$ ipython --no-banner

In [1]: import numpy as np

In [2]: import numpy.linalg as la

In [3]: np.set_printoptions(precision=2, suppress=True, linewidth=120)

In [4]: rd = lambda a: np.round(a, 2) + 0

In [5]: data = np.loadtxt("sample19.csv", delimiter=",")

In [6]: data
Out[6]: 
array([[ 9.,  5.,  3., -4.],
       [ 7.,  2., -3., -4.],
       [ 0.,  0.,  8.,  0.],
       [ 0.,  0.,  4.,  8.]])

In [7]: vals, V = la.eig(data)

In [8]: rd(np.sort(la.eigvals(data.T)))
Out[8]: array([-1.37,  8.  ,  8.  , 12.37])

In [9]: rd(np.prod(vals))
Out[9]: np.float64(-1088.0)

In [10]: A2 = np.array([[1, 0, 6], [6, 3, 1]])

In [11]: W2 = np.kron(A2, data)

In [12]: W2.shape
Out[12]: (8, 12)

In [13]: A2 = np.array([[2, 5], [-1, -2]])

In [14]: W0 = np.kron(np.eye(2, dtype=int), A2)

In [15]: W0
Out[15]: 
array([[ 2,  5,  0,  0],
       [-1, -2,  0,  0],
       [ 0,  0,  2,  5],
       [ 0,  0, -1, -2]])

In [16]: # 2 groups of indices that never mix

In [17]: proj = np.triu(np.array([[3, 1, -4, -5], [-1, 2, -3, 2], [-5, -3, 3, 3], [-4, 4, 0, 3]]), 1) + np.eye(4)

In [18]: A2 = proj @ W0 @ la.inv(proj)

In [19]: la.matrix_rank(A2)
Out[19]: np.int64(4)

In [20]: rd(np.poly(A2))
Out[20]: array([1., 0., 2., 0., 1.])

In [21]: np.trace(A2), np.trace(W0)
Out[21]: (np.float64(0.0), np.int64(0))

In [22]: rng = np.random.default_rng(7620)

In [23]: idx = rng.permutation(4)

In [24]: idx
Out[24]: array([3, 2, 0, 1])

In [25]: A2 = data[idx][:, idx]

In [26]: rd(np.sort(np.abs(la.eigvals(A2))))
Out[26]: array([ 1.37,  8.  ,  8.  , 12.37])

In [27]: np.allclose(A2, data)
Out[27]: False

In [28]: A2
Out[28]: 
array([[ 8.,  4.,  0.,  0.],
       [ 0.,  8.,  0.,  0.],
       [-4.,  3.,  9.,  5.],
       [-4., -3.,  7.,  2.]])
